$ ipython --no-banner

In [1]: import numpy as np

In [2]: np.set_printoptions(suppress=True, linewidth=120)

In [3]: F = np.loadtxt("test3.csv", delimiter=",")

In [4]: F
Out[4]: 
array([[0., 0., 0., 0., 0., 1., 2., 2., 2., 2., 2.],
       [0., 0., 0., 0., 0., 0., 0., 1., 2., 2., 2.],
       [0., 0., 0., 0., 0., 2., 0., 1., 0., 0., 2.],
       [0., 0., 0., 0., 0., 0., 2., 1., 1., 1., 0.],
       [0., 0., 0., 0., 0., 1., 1., 1., 2., 1., 0.],
       [1., 0., 2., 0., 1., 0., 0., 0., 0., 0., 0.],
       [2., 0., 0., 2., 1., 0., 0., 0., 0., 0., 0.],
       [2., 1., 1., 1., 1., 0., 0., 0., 0., 0., 0.],
       [2., 2., 0., 1., 2., 0., 0., 0., 0., 0., 0.],
       [2., 2., 0., 1., 1., 0., 0., 0., 0., 0., 0.],
       [2., 2., 2., 0., 0., 0., 0., 0., 0., 0., 0.]])

In [5]: Uu, sig, Vh = np.linalg.svd(F)

In [6]: sig.round(2) + 0
Out[6]: array([6.67, 6.67, 2.81, 2.81, 2.03, 2.03, 1.24, 1.24, 0.  , 0.  , 0.  ])

In [7]: M2 = Uu[:, :8] @ np.diag(sig[:8]) @ Vh[:8]

In [8]: np.linalg.matrix_rank(F, rtol=0.05)
Out[8]: np.int64(8)

In [9]: np.round(np.linalg.norm(F - M2) / np.linalg.norm(F), 2)
Out[9]: np.float64(0.0)

In [10]: np.linalg.matrix_rank(M2)
Out[10]: np.int64(8)

In [11]: rk = np.linalg.matrix_rank(F)

In [12]: rk
Out[12]: np.int64(8)

In [13]: null = np.linalg.svd(F)[2][rk:].T

In [14]: [int(np.linalg.matrix_rank(F[:i])) for i in range(1, len(F) + 1)]
Out[14]: [1, 2, 3, 3, 4, 5, 6, 7, 8, 8, 8]

In [15]: [int(np.linalg.matrix_rank(np.delete(F, i, axis=0))) for i in range(11)]
Out[15]: [8, 8, 8, 8, 7, 8, 8, 8, 8, 8, 8]

In [16]: np.allclose(F[:-1].T @ np.linalg.lstsq(F[:-1].T, F[-1])[0], F[-1])
Out[16]: True

In [17]: print(np.abs(np.diag(np.linalg.qr(F)[1])) > 1e-9)
[ True  True  True False  True  True  True  True  True False False]

In [18]: print(np.linalg.lstsq(F[:-1].T, F[-1])[2])
8

In [19]: np.round(F @ np.linalg.pinv(F) @ F, 2) + 0
Out[19]: 
array([[0., 0., 0., 0., 0., 1., 2., 2., 2., 2., 2.],
       [0., 0., 0., 0., 0., 0., 0., 1., 2., 2., 2.],
       [0., 0., 0., 0., 0., 2., 0., 1., 0., 0., 2.],
       [0., 0., 0., 0., 0., 0., 2., 1., 1., 1., 0.],
       [0., 0., 0., 0., 0., 1., 1., 1., 2., 1., 0.],
       [1., 0., 2., 0., 1., 0., 0., 0., 0., 0., 0.],
       [2., 0., 0., 2., 1., 0., 0., 0., 0., 0., 0.],
       [2., 1., 1., 1., 1., 0., 0., 0., 0., 0., 0.],
       [2., 2., 0., 1., 2., 0., 0., 0., 0., 0., 0.],
       [2., 2., 0., 1., 1., 0., 0., 0., 0., 0., 0.],
       [2., 2., 2., 0., 0., 0., 0., 0., 0., 0., 0.]])

In [20]: J = np.load("data.npy")

In [21]: J
Out[21]: 
array([[ 1, -1,  1, -1, -1,  1, -1,  1],
       [ 1, -1,  1, -1,  1, -1,  1, -1],
       [ 1,  1, -1, -1,  1,  1, -1, -1],
       [ 1,  1, -1, -1, -1, -1,  1,  1],
       [ 1, -1, -1,  1,  1, -1, -1,  1],
       [ 1,  1,  1,  1, -1, -1, -1, -1],
       [ 1, -1, -1,  1, -1,  1,  1, -1]])

In [22]: f = np.array([2, -4, -5])

In [23]: np.convolve(J[0], f)
Out[23]: array([ 2, -6,  1, -1, -3, 11, -1,  1,  1, -5])

In [24]: print(np.polyval(f, J[0]))
[-7  1 -7  1  1 -7  1 -7]
